>>> import numpy as np
>>> np.set_printoptions(precision=3, suppress=True, linewidth=140)
>>> M = np.load("out12.npy")
>>> M
array([[2, 0, 4, 3, 0, 6],
       [4, 0, 2, 6, 0, 3],
       [2, 4, 4, 3, 6, 6],
       [0, 0, 0, 3, 0, 6],
       [0, 0, 0, 6, 0, 3],
       [0, 0, 0, 3, 6, 6]])
>>> rng = np.random.default_rng(922)
>>> labels = rng.permutation(6)
>>> A2 = M[:, labels] * rng.choice([-1, 1], 6)
>>> A2
array([[-3,  6,  2,  0,  4,  0],
       [-6,  3,  4,  0,  2,  0],
       [-3,  6,  2, -6,  4, -4],
       [-3,  6,  0,  0,  0,  0],
       [-6,  3,  0,  0,  0,  0],
       [-3,  6,  0, -6,  0,  0]])
>>> Uu, _, Vt = np.linalg.svd(M.T @ A2)
>>> np.round(np.linalg.lstsq(M, A2)[0], 3) + 0
array([[ 0.,  0.,  1.,  0.,  0.,  0.],
       [ 0.,  0.,  0.,  0.,  0., -1.],
       [ 0.,  0.,  0.,  0.,  1.,  0.],
       [-1.,  0.,  0.,  0.,  0.,  0.],
       [ 0.,  0.,  0., -1.,  0.,  0.],
       [ 0.,  1.,  0.,  0.,  0.,  0.]])
>>> labels
array([3, 5, 0, 4, 2, 1])
>>> x0 = np.array([1, 1, 1, 1, 2, 3])
>>> rhs = M @ x0
>>> rhs
array([27, 21, 43, 21, 15, 33])
>>> np.linalg.solve(M.T, M[5])
array([ 0.,  0.,  0., -0., -0.,  1.])
>>> np.linalg.solve(M, rhs)
array([1., 1., 1., 1., 2., 3.])
>>> np.linalg.solve(M, M[:, 1])
array([0., 1., 0., 0., 0., 0.])
>>> Uu, sv, Vt = np.linalg.svd(M, full_matrices=False)
>>> (sv > 1e-8).sum()
np.int64(6)
>>> np.round(Uu.T @ M @ Vt.T, 3) + 0
array([[17.635,  0.   ,  0.   ,  0.   ,  0.   ,  0.   ],
       [ 0.   ,  7.491,  0.   ,  0.   ,  0.   ,  0.   ],
       [ 0.   ,  0.   ,  5.233,  0.   ,  0.   ,  0.   ],
       [ 0.   ,  0.   ,  0.   ,  4.129,  0.   ,  0.   ],
       [ 0.   ,  0.   ,  0.   ,  0.   ,  2.223,  0.   ],
       [ 0.   ,  0.   ,  0.   ,  0.   ,  0.   ,  1.225]])
>>> np.allclose(Uu * sv @ Vt, M)
True
>>> Uu.shape, sv.shape, Vt.shape
((6, 6), (6,), (6, 6))
>>> np.abs(Uu[:, 0]).round(6).argmax()
np.int64(2)
>>> np.round(Uu.T @ Uu, 3) + 0
array([[1., 0., 0., 0., 0., 0.],
       [0., 1., 0., 0., 0., 0.],
       [0., 0., 1., 0., 0., 0.],
       [0., 0., 0., 1., 0., 0.],
       [0., 0., 0., 0., 1., 0.],
       [0., 0., 0., 0., 0., 1.]])
>>> sv / sv[0]
array([1.   , 0.425, 0.297, 0.234, 0.126, 0.069])
>>> np.abs(Vt[0])
array([0.193, 0.125, 0.26 , 0.521, 0.338, 0.702])
>>> round(np.sqrt((sv ** 2).sum()), 3), round(np.linalg.norm(M), 3)
(np.float64(20.445), np.float64(20.445))
>>> np.sort(np.abs(np.linalg.eigvals(M)))
array([ 2.479,  2.479,  3.718,  3.718,  7.811, 11.716])
>>> M @ M
array([[ 12,  16,  24,  45,  60,  90],
       [ 12,   8,  24,  45,  30,  90],
       [ 28,  16,  32, 105,  60, 120],
       [  0,   0,   0,  27,  36,  54],
       [  0,   0,   0,  27,  18,  54],
       [  0,   0,   0,  63,  36,  72]])
>>> np.allclose(M @ M.T, M.T @ M)
False
>>> M.inv()
Traceback (most recent call last):
  File "<python-input-30>", line 1, in <module>
    M.inv()
    ^^^^^
AttributeError: 'numpy.ndarray' object has no attribute 'inv'
>>> np.allclose(M, M.T)
False
>>> np.trace(M)
np.int64(15)
>>> t = np.radians(36)
>>> R = np.eye(6)
>>> R[3, 3] = R[2, 2] = np.cos(t)
>>> R[3, 2], R[2, 3] = -np.sin(t), np.sin(t)
>>> R
array([[ 1.   ,  0.   ,  0.   ,  0.   ,  0.   ,  0.   ],
       [ 0.   ,  1.   ,  0.   ,  0.   ,  0.   ,  0.   ],
       [ 0.   ,  0.   ,  0.809,  0.588,  0.   ,  0.   ],
       [ 0.   ,  0.   , -0.588,  0.809,  0.   ,  0.   ],
       [ 0.   ,  0.   ,  0.   ,  0.   ,  1.   ,  0.   ],
       [ 0.   ,  0.   ,  0.   ,  0.   ,  0.   ,  1.   ]])
>>> A2 = M @ R.T
>>> np.linalg.svd(M, compute_uv=False), np.linalg.svd(A2, compute_uv=False)
(array([17.635,  7.491,  5.233,  4.129,  2.223,  1.225]), array([17.635,  7.491,  5.233,  4.129,  2.223,  1.225]))
>>> np.allclose(np.linalg.norm(M, axis=1), np.linalg.norm(A2, axis=1))
True
>>> round(float(np.linalg.det(R)), 3), round(np.trace(R), 3)
(1.0, np.float64(5.618))
>>> feats = np.load("layer7.npy")
>>> feats
array([[ 3.516, -8.332,  3.019, -3.019],
       [-9.015,  2.245,  2.616, -2.616],
       [-5.866, -4.331,  4.839, -4.839],
       [-4.953,  8.073, -2.268,  2.268],
       [ 7.934, -6.086, -0.075,  0.075],
       [-8.853,  4.112,  1.535, -1.535],
       [-8.82 ,  4.241,  1.451, -1.451],
       [-3.293, -6.436,  4.886, -4.886],
       [ 8.879, -4.   , -1.607,  1.607],
       [-9.024,  2.762,  2.339, -2.339],
       [-5.83 , -4.368,  4.844, -4.844],
       [-3.74 ,  8.31 , -2.912,  2.912],
       [ 8.192, -5.709, -0.389,  0.389],
       [-7.693, -1.919,  4.309, -4.309],
       [ 7.504, -6.588,  0.379, -0.379]])
>>> C2 = np.cov(feats, rowvar=False)
>>> np.argwhere(np.triu(np.abs(np.corrcoef(feats.T)) > 0.8, 1))
array([[2, 3]])
>>> C2
array([[ 50.648, -24.988,  -7.99 ,   7.99 ],
       [-24.988,  31.537,  -6.463,   6.463],
       [ -7.99 ,  -6.463,   6.897,  -6.897],
       [  7.99 ,   6.463,  -6.897,   6.897]])
>>> np.median(feats, axis=0)
array([-4.953, -4.   ,  1.535, -1.535])
>>> np.polyfit(feats[:, 1], feats[:, 2], 1)
array([-0.205,  1.285])
>>> np.argsort(-feats.std(axis=0).round(6), kind="stable")
array([0, 1, 2, 3])
>>> round(np.corrcoef(feats[:, 1], feats[:, 2])[0, 1], 3)
np.float64(-0.438)
>>> Xs = feats - feats.mean(axis=0)
>>> vecs = np.linalg.svd(Xs)[2][:2]
>>> A2 = Xs - Xs @ vecs.T @ vecs
>>> (Xs @ vecs.T).std(axis=0)
array([7.977, 5.094])
>>> np.linalg.norm(A2, axis=1).round(6).argmax()
np.int64(0)
>>> np.round(np.cov(Xs @ vecs.T, rowvar=False), 3) + 0
array([[68.18 ,  0.   ],
       [ 0.   , 27.798]])
>>> Z = feats[[14, 7]].astype(float)
>>> for _ in range(3):
...     labels = np.linalg.norm(feats[:, None] - Z, axis=-1).argmin(axis=1)
...     Z = np.array([feats[labels == j].mean(axis=0) for j in range(2)])
... 
>>> labels
array([0, 1, 1, 1, 0, 1, 1, 1, 0, 1, 1, 1, 0, 1, 0])
>>> np.bincount(labels)
array([ 5, 10])
>>> Z[1] - Z[0]
array([-13.914,   7.412,   1.899,  -1.899])
>>> np.abs(Z[1] - Z[0]).argmax()
np.int64(0)
>>> A2 = np.array([[0.9, 1.2], [0.2, -0.4], [-1.3, 0.6]])
>>> Z = np.array([[0.2, -0.1, -1.1, -0.3], [-0.8, -1.9, 0.4, 1.6]])
>>> E = A2 @ Z
>>> E
array([[-0.78, -2.37, -0.51,  1.65],
       [ 0.36,  0.74, -0.38, -0.7 ],
       [-0.74, -1.01,  1.67,  1.35]])
>>> A2 = E / np.linalg.norm(E, axis=1, keepdims=True)
>>> C2 = A2 @ A2.T
>>> C2[1]
array([-0.862,  1.   , -0.911])
>>> np.linalg.norm(A2, axis=1)
array([1., 1., 1.])
>>> (C2 - 2 * np.eye(3)).round(6).argmax(axis=1)
array([2, 0, 0])
>>> C2 = E.T @ E
>>> np.allclose(C2, C2.T)
True
>>> np.linalg.matrix_rank(C2)
np.int64(2)
>>> (E @ E.T).shape
(3, 3)
>>> np.diag(C2)
array([1.286, 7.185, 3.193, 5.035])
>>> round(np.trace(C2), 3), round((E ** 2).sum(), 3)
(np.float64(16.699), np.float64(16.699))
>>> np.round(np.linalg.eigvalsh(C2)[::-1], 3) + 0
array([13.567,  3.131,  0.   ,  0.   ])
>>> F = np.load("arr.npy")
>>> F
array([[0, 0, 1, 2],
       [0, 0, 2, 2],
       [0, 0, 0, 0],
       [0, 0, 0, 0]])
>>> np.linalg.lstsq(F[:-1].T, F[-1])[2]
np.int32(2)
>>> F @ np.linalg.pinv(F) @ F
array([[0., 0., 1., 2.],
       [0., 0., 2., 2.],
       [0., 0., 0., 0.],
       [0., 0., 0., 0.]])
>>> round(float(np.trace(np.linalg.pinv(F) @ F)), 3)
2.0
>>> np.allclose(F[:-1].T @ np.linalg.lstsq(F[:-1].T, F[-1])[0], F[-1])
True
>>> np.unique(F.round(6), axis=0).shape
(3, 4)
>>> np.einsum("ij,ji->", F, F)
np.int64(0)
>>> np.round(np.linalg.det(F.T), 3)
np.float64(0.0)
>>> round(np.linalg.det(2 * F), 3), round(np.linalg.det(F), 3)
(np.float64(0.0), np.float64(0.0))
>>> Uu, sv, Vt = np.linalg.svd(F)
>>> np.argmax(sv[:-1] / (sv[1:] + 1e-6)) + 1
np.int64(2)
>>> A2 = Uu[:, :2] @ np.diag(sv[:2]) @ Vt[:2]
>>> round(float(np.linalg.norm(F - A2, 2)), 3), sv[2]
(0.0, np.float64(0.0))
>>> round(np.linalg.norm(F - A2) / np.linalg.norm(F), 3)
np.float64(0.0)
>>> np.linalg.matrix_rank(A2)
np.int64(2)
>>> rk = np.linalg.matrix_rank(F)
>>> rk
np.int64(2)
>>> N = np.linalg.svd(F)[2][rk:].T
>>> [int(np.linalg.matrix_rank(np.delete(F, i, axis=0))) for i in range(4)]
[1, 1, 2, 2]
>>> [int(np.linalg.matrix_rank(F[:i])) for i in range(1, len(F) + 1)]
[1, 2, 2, 2]
>>> t = np.radians(30)
>>> R = np.eye(4)
>>> R[2, 2] = R[3, 3] = np.cos(t)
>>> R[2, 3], R[3, 2] = -np.sin(t), np.sin(t)
>>> R
array([[ 1.   ,  0.   ,  0.   ,  0.   ],
       [ 0.   ,  1.   ,  0.   ,  0.   ],
       [ 0.   ,  0.   ,  0.866, -0.5  ],
       [ 0.   ,  0.   ,  0.5  ,  0.866]])
>>> A2 = F @ R.T
>>> np.allclose(F @ F.T, A2 @ A2.T)
True
>>> A2
array([[ 0.   ,  0.   , -0.134,  2.232],
       [ 0.   ,  0.   ,  0.732,  2.732],
       [ 0.   ,  0.   ,  0.   ,  0.   ],
       [ 0.   ,  0.   ,  0.   ,  0.   ]])
>>> round(float(np.linalg.det(R)), 3), round(float(np.trace(R)), 3)
(1.0, 3.732)
>>> np.abs(A2 - F).max(axis=0)
array([0.   , 0.   , 1.268, 0.732])
>>> A2 = np.array([[-2, -3, -2], [3, -3, -2], [1, -3, -1], [-3, 2, 3]])
>>> Z = np.array([[4, 1, 3, 2, 5], [5, 2, 2, 3, 4], [2, 4, 0, 0, 0]])
>>> J = A2 @ Z + 0.02 * rng.normal(size=(4, 5))
>>> J
array([[-27.003, -16.013, -12.012, -12.993, -22.05 ],
       [ -7.018, -10.995,   3.019,  -3.024,   3.009],
       [-12.993,  -8.985,  -3.004,  -7.037,  -6.969],
       [  4.015,  12.959,  -4.979,  -0.012,  -6.987]])
>>> np.argsort(-np.linalg.norm(J, axis=0).round(6), kind="stable")[:3]
array([0, 1, 4])
>>> round(np.linalg.norm(J, 2) / np.linalg.norm(J), 3)
np.float64(0.921)
